$ ipython --no-banner

In [1]: import numpy as np

In [2]: np.set_printoptions(suppress=True, linewidth=120)

In [3]: J = np.load("block8.npy")

In [4]: print(J)
[[ 1  0  0  0  0]
 [-1  1  0  0  0]
 [ 1 -1  1  0  0]
 [ 3 -1 -3  1  0]
 [-1  3  2  2  1]]

In [5]: f = np.array([-4, 4, 0, -2, 4])

In [6]: M2 = J + np.outer(f, np.eye(5)[1])

In [7]: print(np.linalg.matrix_rank(np.linalg.inv(M2) - np.linalg.inv(J), tol=1e-8))
1

In [8]: print(round(float(np.linalg.det(M2) / np.linalg.det(J)), 2), round(1 + np.linalg.solve(J, f)[1], 2))
1.0 1.0

In [9]: rng = np.random.default_rng(7)

In [10]: M = (rng.random((8, 8)) < 0.3) + np.eye(8)

In [11]: M /= M.sum(axis=1, keepdims=True)

In [12]: print(M.round(2))
[[0.33 0.   0.   0.33 0.   0.   0.33 0.  ]
 [0.   0.33 0.   0.33 0.33 0.   0.   0.  ]
 [0.   0.   0.25 0.   0.25 0.25 0.   0.25]
 [0.33 0.   0.   0.33 0.   0.   0.   0.33]
 [0.17 0.17 0.   0.17 0.17 0.17 0.   0.17]
 [0.33 0.   0.   0.   0.   0.33 0.33 0.  ]
 [0.   0.   0.   0.   0.33 0.   0.33 0.33]
 [0.   0.   0.   0.   0.   0.   0.   1.  ]]

In [13]: print(np.unique(M.round(6), axis=0).shape)
(8, 8)

In [14]: try:
    ...:     np.linalg.inv(M)
    ...: except np.linalg.LinAlgError as e:
    ...:     print(repr(e))
    ...: 
LinAlgError('Singular matrix')

In [15]: print(np.round(M @ np.linalg.pinv(M) @ M, 2) + 0)
[[0.33 0.   0.   0.33 0.   0.   0.33 0.  ]
 [0.   0.33 0.   0.33 0.33 0.   0.   0.  ]
 [0.   0.   0.25 0.   0.25 0.25 0.   0.25]
 [0.33 0.   0.   0.33 0.   0.   0.   0.33]
 [0.17 0.17 0.   0.17 0.17 0.17 0.   0.17]
 [0.33 0.   0.   0.   0.   0.33 0.33 0.  ]
 [0.   0.   0.   0.   0.33 0.   0.33 0.33]
 [0.   0.   0.   0.   0.   0.   0.   1.  ]]

In [16]: feats = np.load("layer4.npy")

In [17]: print(feats)
[[-4  0 -4 -4]
 [-4  0 -4 -4]
 [10  0 10 10]]

In [18]: W = np.array([[2, -2], [-1, 2], [0, -1], [1, -1]])

In [19]: beta = np.array([-5, -3])

In [20]: H = np.maximum(feats @ W + beta, 0)

In [21]: print(np.linalg.matrix_rank(H))
2

In [22]: cent = np.array([[0, 1, 2], [2, 1, 0]])

In [23]: print(W @ cent)
[[-4  0  4]
 [ 4  1 -2]
 [-2 -1  0]
 [-2  0  2]]

In [24]: print(np.linalg.cond(feats) > 100)
True

In [25]: print([round(float(x), 2) for x in np.linalg.svd(feats, compute_uv=False)[:3]])
[19.9, 0.0, 0.0]

In [26]: A = np.load("m.npy")

In [27]: print(A)
[[2 3 1 3 0 0 2 3 1]
 [3 1 0 0 0 0 1 3 2]
 [1 2 3 3 3 3 1 3 1]
 [0 3 0 2 2 3 0 0 0]
 [3 2 3 2 3 1 1 2 0]
 [2 2 0 3 0 2 2 2 2]]

In [28]: M2 = A[0, 0] * A[1:] - np.outer(A[1:, 0], A[0])

In [29]: print(M2)
[[ 0 -7 -3 -9  0  0 -4 -3  1]
 [ 0  1  5  3  6  6  0  3  1]
 [ 0  6  0  4  4  6  0  0  0]
 [ 0 -5  3 -5  6  2 -4 -5 -3]
 [ 0 -2 -2  0  0  4  0 -2  2]]

In [30]: print(A[:, 0] / A[0, 0])
[1.  1.5 0.5 0.  1.5 1. ]
